In [1]: import numpy as np

In [2]: np.set_printoptions(suppress=True, linewidth=120)

In [3]: tidy = lambda a: np.round(a, 3) + 0

In [4]: data = np.loadtxt("run0.csv", delimiter=",")

In [5]: data
Out[5]: 
array([[0., 1., 0., 0., 0., 0.],
       [0., 0., 1., 0., 0., 0.],
       [0., 0., 0., 0., 0., 1.],
       [1., 0., 0., 0., 0., 0.],
       [0., 0., 0., 1., 0., 0.],
       [0., 0., 0., 0., 1., 0.]])

In [6]: # rows sum to 1

In [7]: Q, r_ = np.linalg.qr(data)

In [8]: Q.T @ Q
Out[8]: 
array([[1., 0., 0., 0., 0., 0.],
       [0., 1., 0., 0., 0., 0.],
       [0., 0., 1., 0., 0., 0.],
       [0., 0., 0., 1., 0., 0.],
       [0., 0., 0., 0., 1., 0.],
       [0., 0., 0., 0., 0., 1.]])

In [9]: Q @ r_
Out[9]: 
array([[0., 1., 0., 0., 0., 0.],
       [0., 0., 1., 0., 0., 0.],
       [0., 0., 0., 0., 0., 1.],
       [1., 0., 0., 0., 0., 0.],
       [0., 0., 0., 1., 0., 0.],
       [0., 0., 0., 0., 1., 0.]])

In [10]: np.abs(np.diag(r_))
Out[10]: array([1., 1., 1., 1., 1., 1.])

In [11]: np.trace(Q @ Q.T)
Out[11]: np.float64(6.0)

In [12]: tidy(np.linalg.matrix_power(data, 2))
Out[12]: 
array([[0., 0., 1., 0., 0., 0.],
       [0., 0., 0., 0., 0., 1.],
       [0., 0., 0., 0., 1., 0.],
       [0., 1., 0., 0., 0., 0.],
       [1., 0., 0., 0., 0., 0.],
       [0., 0., 0., 1., 0., 0.]])

In [13]: pr = np.eye(6)[3]

In [14]: for _ in range(3):
    ...:     pr = pr @ data
    ...:     print(pr.round(3))
    ...: 
[1. 0. 0. 0. 0. 0.]
[0. 1. 0. 0. 0. 0.]
[0. 0. 1. 0. 0. 0.]

In [15]: tidy(np.sort(np.abs(np.linalg.eigvals(data))))
Out[15]: array([1., 1., 1., 1., 1., 1.])

In [16]: np.trace(data)
Out[16]: np.float64(0.0)

In [17]: data @ data
Out[17]: 
array([[0., 0., 1., 0., 0., 0.],
       [0., 0., 0., 0., 0., 1.],
       [0., 0., 0., 0., 1., 0.],
       [0., 1., 0., 0., 0., 0.],
       [1., 0., 0., 0., 0., 0.],
       [0., 0., 0., 1., 0., 0.]])

In [18]: tidy(np.abs(np.linalg.eigvals(data)).max())
Out[18]: np.float64(1.0)

In [19]: tidy(np.linalg.det(data))
Out[19]: np.float64(-1.0)

In [20]: np.allclose(data @ data.T, data.T @ data)
Out[20]: True

In [21]: x = np.array([-1, 2, 1, 0, 0, -1])

In [22]: y = data @ x

In [23]: coef, lr = np.zeros(6), 1 / np.linalg.norm(data, 2) ** 2

In [24]: for i in range(6):
    ...:     coef -= lr * data.T @ (data @ coef - y)
    ...:     if i % 1 == 0: print(i, round(np.linalg.norm(data @ coef - y), 3))
    ...: 
0 0.0
1 0.0
2 0.0
3 0.0
4 0.0
5 0.0

In [25]: coef
Out[25]: array([-1.,  2.,  1.,  0.,  0., -1.])

In [26]: tidy(np.linalg.cond(data))
Out[26]: np.float64(1.0)

In [27]: Y = np.array([[1, 1, -2, -2, 0, 1, 0],
    ...:     [1, -1, -2, 1, 2, -1, 1],
    ...:     [-1, 0, 0, -2, -2, 0, -2],
    ...:     [2, 0, -1, 2, 1, 1, 0],
    ...:     [1, 1, 1, 2, -2, 0, 0],
    ...:     [-1, 2, -1, -2, 2, -2, 1],
    ...:     [2, 0, -1, 1, 0, -2, -2]])

In [28]: feats = np.triu(Y, 1)

In [29]: feats
Out[29]: 
array([[ 0,  1, -2, -2,  0,  1,  0],
       [ 0,  0, -2,  1,  2, -1,  1],
       [ 0,  0,  0, -2, -2,  0, -2],
       [ 0,  0,  0,  0,  1,  1,  0],
       [ 0,  0,  0,  0,  0,  0,  0],
       [ 0,  0,  0,  0,  0,  0,  1],
       [ 0,  0,  0,  0,  0,  0,  0]])

In [30]: # triangular: eigenvalues sit on the diagonal

In [31]: np.prod(np.diag(feats)), tidy(np.linalg.det(feats))
Out[31]: (np.int64(0), np.float64(0.0))

In [32]: tidy(np.sort(np.linalg.eigvals(feats)))
Out[32]: array([0., 0., 0., 0., 0., 0., 0.])

In [33]: [int(np.linalg.matrix_rank(np.linalg.matrix_power(feats, p))) for p in range(1, 8)]
Out[33]: [5, 4, 3, 2, 1, 0, 0]

In [34]: np.linalg.matrix_rank(feats - feats[0, 0] * np.eye(7))
Out[34]: np.int64(5)

In [35]: X = np.load("w.npy")

In [36]: X
Out[36]: 
array([[ 0,  0,  0,  0,  0,  0,  0],
       [ 0,  0,  0,  0,  0, -2,  0],
       [-3,  0, -1,  0,  0,  0, -3],
       [ 1,  0,  0,  3,  0,  0, -2],
       [ 0,  0,  0,  1, -3,  0,  0],
       [ 0,  2,  0,  0,  0, -3,  0]])

In [37]: # looks like rank 5

In [38]: r = np.linalg.matrix_rank(X)

In [39]: r
Out[39]: np.int64(5)

In [40]: null = np.linalg.svd(X)[2][r:].T

In [41]: [int(np.linalg.matrix_rank(X[:, :j + 1])) for j in range(7)]
Out[41]: [1, 2, 3, 4, 4, 5, 5]

In [42]: tidy(X @ null)
Out[42]: 
array([[0., 0.],
       [0., 0.],
       [0., 0.],
       [0., 0.],
       [0., 0.],
       [0., 0.]])

In [43]: [int(np.linalg.matrix_rank(X[:i])) for i in range(1, len(X) + 1)]
Out[43]: [0, 1, 2, 3, 4, 5]

In [44]: np.linalg.matrix_rank(X.T @ X), np.linalg.matrix_rank(X @ X.T)
Out[44]: (np.int64(5), np.int64(5))

In [45]: np.allclose(X @ null, 0)
Out[45]: True

In [46]: null.shape
Out[46]: (7, 2)

In [47]: Uu, s, vt = np.linalg.svd(X)

In [48]: V = vt[:(s > 1e-8).sum()]

In [49]: rng = np.random.default_rng(685041)

In [50]: x = X[5] + 5 * X[1] + rng.integers(2) * np.eye(7)[4]

In [51]: x
Out[51]: array([  0.,   2.,   0.,   0.,   1., -13.,   0.])

In [52]: tidy(np.linalg.norm(x - V.T @ V @ x))
Out[52]: np.float64(0.189)

In [53]: tidy(np.diag(V.T @ V))
Out[53]: array([0.646, 1.   , 0.055, 0.677, 0.964, 1.   , 0.658])

In [54]: np.allclose(V.T @ V @ x, x)
Out[54]: False

In [55]: theta = np.radians(72)

In [56]: r_ = np.eye(7)

In [57]: r_[1, 1] = r_[5, 5] = np.cos(theta)

In [58]: r_[1, 5], r_[5, 1] = -np.sin(theta), np.sin(theta)

In [59]: tidy(r_)
Out[59]: 
array([[ 1.   ,  0.   ,  0.   ,  0.   ,  0.   ,  0.   ,  0.   ],
       [ 0.   ,  0.309,  0.   ,  0.   ,  0.   , -0.951,  0.   ],
       [ 0.   ,  0.   ,  1.   ,  0.   ,  0.   ,  0.   ,  0.   ],
       [ 0.   ,  0.   ,  0.   ,  1.   ,  0.   ,  0.   ,  0.   ],
       [ 0.   ,  0.   ,  0.   ,  0.   ,  1.   ,  0.   ,  0.   ],
       [ 0.   ,  0.951,  0.   ,  0.   ,  0.   ,  0.309,  0.   ],
       [ 0.   ,  0.   ,  0.   ,  0.   ,  0.   ,  0.   ,  1.   ]])

In [60]: Y = X @ r_.T

In [61]: tidy(np.abs(Y - X).max(axis=0))
Out[61]: array([0.   , 1.902, 0.   , 0.   , 0.   , 3.975, 0.   ])

In [62]: tidy(np.linalg.svd(X, compute_uv=False)), tidy(np.linalg.svd(Y, compute_uv=False))
Out[62]: 
(array([4.536, 4.   , 3.773, 2.862, 1.   , 0.   ]),
 array([4.536, 4.   , 3.773, 2.862, 1.   , 0.   ]))

In [63]: np.allclose(X[:-1].T @ np.linalg.lstsq(X[:-1].T, X[-1])[0], X[-1])
Out[63]: False

In [64]: tidy(X @ np.linalg.pinv(X) @ X)
Out[64]: 
array([[ 0.,  0.,  0.,  0.,  0.,  0.,  0.],
       [ 0.,  0.,  0.,  0.,  0., -2.,  0.],
       [-3.,  0., -1.,  0.,  0.,  0., -3.],
       [ 1.,  0.,  0.,  3.,  0.,  0., -2.],
       [ 0.,  0.,  0.,  1., -3.,  0.,  0.],
       [ 0.,  2.,  0.,  0.,  0., -3.,  0.]])

In [65]: [round(float(x), 3) for x in np.linalg.svd(X, compute_uv=False)[:3]]
Out[65]: [4.536, 4.0, 3.773]

In [66]: np.linalg.cond(X) > 100
Out[66]: np.True_

In [67]: M = np.loadtxt("test13.csv", delimiter=",")

In [68]: tidy(M)
Out[68]: 
array([[  4.678,  12.535,  12.868,  -1.686,  -1.148,  -2.489,   0.81 ],
       [ -9.132,  -0.194,   7.047,   0.888,   6.708,   7.733,  -8.224],
       [ -2.284,  -2.978,   5.207, -11.247,   2.418,  -0.388,  10.331],
       [ -2.17 ,   6.075,  -5.815,   8.244,   7.869,   3.608,   6.191]])

In [69]: Y = M + rng.integers(-2, 3, (4, 1)) @ rng.integers(-2, 3, (1, 7))

In [70]: tidy(Y)
Out[70]: 
array([[  2.678,  14.535,  13.868,  -1.686,   0.852,  -3.489,   0.81 ],
       [-11.132,   1.806,   8.047,   0.888,   8.708,   6.733,  -8.224],
       [  1.716,  -6.978,   3.207, -11.247,  -1.582,   1.612,  10.331],
       [  1.83 ,   2.075,  -7.815,   8.244,   3.869,   5.608,   6.191]])

In [71]: tidy(np.linalg.svd(Y - M, compute_uv=False))
Out[71]: array([11.832,  0.   ,  0.   ,  0.   ])

In [72]: Y = np.array([[-1, 1], [0, 1], [2, 1], [-1, 1], [-2, 2], [1, -2], [-2, -2]])

In [73]: np.vstack([M, Y.T]).shape
Out[73]: (6, 7)

In [74]: tidy(Y.T @ M.T)
Out[74]: 
array([[ 20.931,  33.103,  -1.94 , -42.216],
       [ 29.458,  13.01 , -26.351,   2.474]])

In [75]: tidy(np.einsum("ik,kj->ji", M, Y))
Out[75]: 
array([[ 20.931,  33.103,  -1.94 , -42.216],
       [ 29.458,  13.01 , -26.351,   2.474]])

In [76]: tidy(np.einsum("ik,kj->ij", M, Y))
Out[76]: 
array([[ 20.931,  29.458],
       [ 33.103,  13.01 ],
       [ -1.94 , -26.351],
       [-42.216,   2.474]])

In [77]: tidy(M @ Y)
Out[77]: 
array([[ 20.931,  29.458],
       [ 33.103,  13.01 ],
       [ -1.94 , -26.351],
       [-42.216,   2.474]])

In [78]: tidy(np.einsum("ij,ij->i", M, M))
Out[78]: array([355.615, 306.322, 280.413, 256.666])

In [79]: F = np.loadtxt("data.csv", delimiter=",")

In [80]: F
Out[80]: 
array([[ 8.881, -3.926,  9.914, -4.983, -1.03 ,  4.091],
       [ 5.336,  6.135,  5.79 , -5.673, -5.528,  3.154],
       [-6.756,  3.316, 10.639, -2.485, -1.499, -5.519],
       [ 0.158,  0.342,  6.047, -4.839,  6.017,  5.152]])

In [81]: Y = F + rng.integers(-2, 3, (4, 3)) @ rng.integers(-2, 3, (3, 6))

In [82]: tidy(Y)
Out[82]: 
array([[  5.881,  -6.926,   7.914,  -2.983,   0.97 ,   9.091],
       [  3.336,   9.135,   4.79 ,  -9.673, -10.528,   0.154],
       [ -5.756,   4.316,  10.639,  -2.485,  -4.499,  -4.519],
       [  3.158,   0.342,   7.047,  -2.839,   5.017,   7.152]])

In [83]: tidy(np.linalg.svd(Y - F, compute_uv=False))
Out[83]: array([9.895, 5.665, 4.472, 0.   ])

In [84]: tidy(Y - F)
Out[84]: 
array([[-3., -3., -2.,  2.,  2.,  5.],
       [-2.,  3., -1., -4., -5., -3.],
       [ 1.,  1.,  0.,  0., -3.,  1.],
       [ 3.,  0.,  1.,  2., -1.,  2.]])

In [85]: np.abs(Y - F).sum(axis=1)
Out[85]: array([17., 18.,  6.,  9.])

In [86]: x = np.array([-2, 1, 0, 1, -1, 0])

In [87]: h1 = np.maximum(Y @ x, 0)

In [88]: tidy(np.maximum(Y @ (3 * x), 0))
Out[88]: array([ 0.   ,  9.954, 53.526,  0.   ])

In [89]: tidy(np.tanh(Y @ x))
Out[89]: array([-1.   ,  0.997,  1.   , -1.   ])

In [90]: np.flatnonzero(h1 > 1e-9)
Out[90]: array([1, 2])

In [91]: tidy(Y * (h1 > 1e-9)[:, None])
Out[91]: 
array([[  0.   ,   0.   ,   0.   ,   0.   ,   0.   ,   0.   ],
       [  3.336,   9.135,   4.79 ,  -9.673, -10.528,   0.154],
       [ -5.756,   4.316,  10.639,  -2.485,  -4.499,  -4.519],
       [  0.   ,   0.   ,   0.   ,   0.   ,   0.   ,   0.   ]])

In [92]: mat = np.load("sample6.npy")

In [93]: mat
Out[93]: 
array([[ 1,  0,  0,  0,  0,  0, -3, -1],
       [ 2, -3,  3,  1,  0,  0,  0,  0],
       [ 0,  0,  0,  0,  0,  2,  0,  0],
       [ 2,  0,  0, -2,  0,  0,  3, -3],
       [ 0,  0,  0,  0,  1,  0,  0,  1],
       [ 0, -1,  0, -2,  0,  0,  0,  0],
       [ 0,  0,  0,  0,  0, -3, -1, -2],
       [ 0,  0,  0,  0,  0,  0,  0,  0],
       [-3, -1,  2,  0,  0,  0,  0,  0]])

In [94]: x = np.array([3, 0, 3, 2, 3, 3, 0, 1])

In [95]: h1 = np.maximum(mat @ x, 0)

In [96]: np.maximum(mat @ (3 * x), 0)
Out[96]: array([ 6, 51, 18,  0, 12,  0,  0,  0,  0])

In [97]: np.maximum(mat @ x, 0) - np.maximum(-mat @ x, 0)
Out[97]: array([  2,  17,   6,  -1,   4,  -4, -11,   0,  -3])

In [98]: np.flatnonzero(h1 > 1e-9)
Out[98]: array([0, 1, 2, 4])

In [99]: mat.T @ h1
Out[99]: array([ 36, -51,  51,  17,   4,  12,  -6,   2])

In [100]: mat * (h1 > 1e-9)[:, None]
Out[100]: 
array([[ 1,  0,  0,  0,  0,  0, -3, -1],
       [ 2, -3,  3,  1,  0,  0,  0,  0],
       [ 0,  0,  0,  0,  0,  2,  0,  0],
       [ 0,  0,  0,  0,  0,  0,  0,  0],
       [ 0,  0,  0,  0,  1,  0,  0,  1],
       [ 0,  0,  0,  0,  0,  0,  0,  0],
       [ 0,  0,  0,  0,  0,  0,  0,  0],
       [ 0,  0,  0,  0,  0,  0,  0,  0],
       [ 0,  0,  0,  0,  0,  0,  0,  0]])

In [101]: tidy(np.linalg.norm(mat))
Out[101]: np.float64(9.95)

In [102]: np.diff(mat, axis=0)
Out[102]: 
array([[ 1, -3,  3,  1,  0,  0,  3,  1],
       [-2,  3, -3, -1,  0,  2,  0,  0],
       [ 2,  0,  0, -2,  0, -2,  3, -3],
       [-2,  0,  0,  2,  1,  0, -3,  4],
       [ 0, -1,  0, -2, -1,  0,  0, -1],
       [ 0,  1,  0,  2,  0, -3, -1, -2],
       [ 0,  0,  0,  0,  0,  3,  1,  2],
       [-3, -1,  2,  0,  0,  0,  0,  0]])

In [103]: np.linalg.matrix_rank(mat)
Out[103]: np.int64(8)

In [104]: mat.sum(axis=1)
Out[104]: array([-3,  3,  2,  0,  2, -3, -6,  0, -2])

In [105]: mat.shape
Out[105]: (9, 8)

In [106]: idx = rng.permutation(8)

In [107]: Y = mat[:, idx] * rng.choice([-1, 1], 8)

In [108]: Y
Out[108]: 
array([[ 0,  0,  3, -1,  0,  0,  0, -1],
       [ 0,  0,  0,  0,  3, -3,  1, -2],
       [ 0, -2,  0,  0,  0,  0,  0,  0],
       [ 0,  0, -3, -3,  0,  0, -2, -2],
       [ 1,  0,  0,  1,  0,  0,  0,  0],
       [ 0,  0,  0,  0,  0, -1, -2,  0],
       [ 0,  3,  1, -2,  0,  0,  0,  0],
       [ 0,  0,  0,  0,  0,  0,  0,  0],
       [ 0,  0,  0,  0,  2, -1,  0,  3]])

In [109]: Uu, _, vt = np.linalg.svd(mat.T @ Y)

In [110]: idx
Out[110]: array([4, 5, 6, 7, 2, 1, 3, 0])

In [111]: K = np.array([[0.2, 0.4, 0.8, 1.1, -0.3, 0.9],
     ...:     [0.3, 0.0, -0.4, 0.5, 2.8, 2.2],
     ...:     [-1.2, 1.3, -0.1, -1.7, 0.8, 1.4],
     ...:     [1.0, -0.3, -0.6, 1.5, 0.6, -0.8],
     ...:     [0.2, -1.6, -0.5, 0.8, 0.8, 0.0],
     ...:     [1.1, -0.4, -0.7, 0.1, -1.7, 1.0],
     ...:     [-0.2, -0.2, 1.0, 2.7, 0.9, 0.6]])

In [112]: K[5] = K[4] + 0.02 * rng.normal(size=6)

In [113]: tidy(K)
Out[113]: 
array([[ 0.2  ,  0.4  ,  0.8  ,  1.1  , -0.3  ,  0.9  ],
       [ 0.3  ,  0.   , -0.4  ,  0.5  ,  2.8  ,  2.2  ],
       [-1.2  ,  1.3  , -0.1  , -1.7  ,  0.8  ,  1.4  ],
       [ 1.   , -0.3  , -0.6  ,  1.5  ,  0.6  , -0.8  ],
       [ 0.2  , -1.6  , -0.5  ,  0.8  ,  0.8  ,  0.   ],
       [ 0.221, -1.601, -0.528,  0.795,  0.8  ,  0.012],
       [-0.2  , -0.2  ,  1.   ,  2.7  ,  0.9  ,  0.6  ]])

In [114]: G = K.T @ K

In [115]: (K @ K.T).shape
Out[115]: (7, 7)

In [116]: tidy(np.linalg.svd(K, compute_uv=False) ** 2)
Out[116]: array([21.578, 15.778,  7.205,  1.91 ,  0.753,  0.068])
